% python3 -q
>>> import numpy as np
>>> np.set_printoptions(precision=2, suppress=True, linewidth=200, legacy="1.25")
>>> data = np.load("x.npy")
>>> data
array([[ -3,  -3,  -3,  -3,  -3],
       [ -3,  -6,  -6,  -6,  -6],
       [ -3,  -6,  -9,  -9,  -9],
       [ -3,  -6,  -9, -12, -12],
       [ -3,  -6,  -9, -12, -15]])
>>> w, V = np.linalg.eig(data)
>>> np.sort(np.linalg.eigvals(data.T))
array([-37.03,  -4.35,  -1.75,  -1.06,  -0.81])
>>> np.round(data @ V[:, 0] - w[0] * V[:, 0], 2) + 0
array([0., 0., 0., 0., 0.])
>>> x0 = np.array([1, 0, 1, 0, -2])
>>> target = data @ x0
>>> b, lr = np.zeros(5), 1 / np.linalg.norm(data, 2) ** 2
>>> for i in range(10):
...     b -= lr * data.T @ (data @ b - target)
...     if i % 2 == 0: print(i, round(np.linalg.norm(data @ b - target), 2))
... 
0 8.28
2 8.06
4 7.85
6 7.65
8 7.45
>>> b
array([ 0.01, -0.05, -0.17, -0.34, -0.48])
>>> mat = np.loadtxt("w.csv", delimiter=",")
>>> mat
array([[-0.07, -0.93, -0.36],
       [-0.93,  0.19, -0.31],
       [-0.36, -0.31,  0.88]])
>>> [round(float(np.linalg.det(mat[:i, :i])), 2) + 0 for i in range(1, 4)]
[-0.07, -0.88, -1.0]
>>> np.all(np.linalg.eigvalsh(mat) > 0)
False
>>> np.linalg.eigvals(mat)
array([-1.,  1.,  1.])
>>> round(np.linalg.eigvals(mat).sum().real, 2)
1.0
>>> round(float(np.einsum("ii->", mat)), 2)
1.0
>>> np.kron(np.eye(2, dtype=int), mat)
array([[-0.07, -0.93, -0.36, -0.  , -0.  , -0.  ],
       [-0.93,  0.19, -0.31, -0.  ,  0.  , -0.  ],
       [-0.36, -0.31,  0.88, -0.  , -0.  ,  0.  ],
       [-0.  , -0.  , -0.  , -0.07, -0.93, -0.36],
       [-0.  ,  0.  , -0.  , -0.93,  0.19, -0.31],
       [-0.  , -0.  ,  0.  , -0.36, -0.31,  0.88]])
>>> np.round(np.linalg.det(mat.T), 2)
-1.0
